% ipython --no-banner

In [1]: import numpy as np

In [2]: from numpy import linalg as LA

In [3]: np.set_printoptions(suppress=True, linewidth=100)

In [4]: rnd = lambda a: np.round(a, 4) + 0

In [5]: K = np.minimum.outer(np.arange(1, 4), np.arange(1, 4)) * -1

In [6]: print(K)
[[-1 -1 -1]
 [-1 -2 -2]
 [-1 -2 -3]]

In [7]: r0 = np.array([0, 5, 9])

In [8]: out = K + np.outer(r0, np.eye(3)[0])

In [9]: LA.matrix_rank(LA.inv(out) - LA.inv(K), tol=1e-8)
Out[9]: np.int64(1)

In [10]: out
Out[10]: 
array([[-1., -1., -1.],
       [ 4., -2., -2.],
       [ 8., -2., -3.]])

In [11]: print(LA.matrix_rank(out - K))
1

In [12]: r0 = np.array([1, -1, 1])

In [13]: np.correlate(K[2], K[1], "full")
Out[13]: array([ 2,  6, 11,  8,  3])

In [14]: np.polyval(r0, K[2])
Out[14]: array([ 3,  7, 13])

In [15]: print(np.array([np.convolve(row, r0, "same") for row in K]))
[[ 0 -1  0]
 [-1 -1  0]
 [-1 -2  1]]

In [16]: x = np.array([1, 8, 0])

In [17]: rhs = K @ x

In [18]: beta, lr = np.zeros(3), 1 / LA.norm(K, 2) ** 2

In [19]: for i in range(10):
    ...:     beta -= lr * K.T @ (K @ beta - rhs)
    ...:     if i % 2 == 0: print(i, round(LA.norm(K @ beta - rhs), 4))
    ...: 
0 2.6778
2 2.6163
4 2.557
6 2.4998
8 2.4446

In [20]: rnd(LA.cond(K))
Out[20]: np.float64(16.3937)

In [21]: vals, evecs = LA.eigh(K)

In [22]: x = np.array([2, 1, 2])

In [23]: np.abs(K).sum(axis=1).max(), rnd(np.abs(vals).max())
Out[23]: (np.int64(6), np.float64(5.0489))

In [24]: print(rnd(evecs * np.abs(vals) @ evecs.T))
[[1. 1. 1.]
 [1. 2. 2.]
 [1. 2. 3.]]

In [25]: rnd(LA.eigvalsh(K[1:, 1:]))
Out[25]: array([-4.5616, -0.4384])

In [26]: rnd(x @ K @ x / (x @ x)), rnd(vals[0]), rnd(vals[-1])
Out[26]: (np.float64(-4.2222), np.float64(-5.0489), np.float64(-0.308))

In [27]: mat = np.load("mat.npy")

In [28]: mat
Out[28]: 
array([[1, 5, 0],
       [0, 1, 5],
       [5, 0, 1]])

In [29]: P = np.triu(np.array([[-2, -2, 2], [3, 0, 2], [-3, -3, 3]]), 1) + np.eye(3)

In [30]: out = P @ mat @ LA.inv(P)

In [31]: rnd(np.poly(out))
Out[31]: array([   1.,   -3.,    3., -126.])

In [32]: P @ mat - mat @ P
Out[32]: 
array([[ 10.,   0., -20.],
       [ 10.,   0.,   0.],
       [  0.,  10., -10.]])

In [33]: LA.matrix_rank(out)
Out[33]: np.int64(3)

In [34]: W0 = np.load("sample19.npy")

In [35]: W0
Out[35]: 
array([[1, 0, 0, 0],
       [2, 3, 0, 0],
       [9, 2, 4, 0],
       [7, 1, 3, 0]])

In [36]: T = np.stack([W0, 3 * W0, W0[::-1]])

In [37]: print(np.einsum("bij,cij->bc", T, T))
[[ 174  522   62]
 [ 522 1566  186]
 [  62  186  174]]

In [38]: LA.matrix_rank(T)
Out[38]: array([3, 3, 3])

In [39]: print(rnd(LA.det(T)))
[0. 0. 0.]
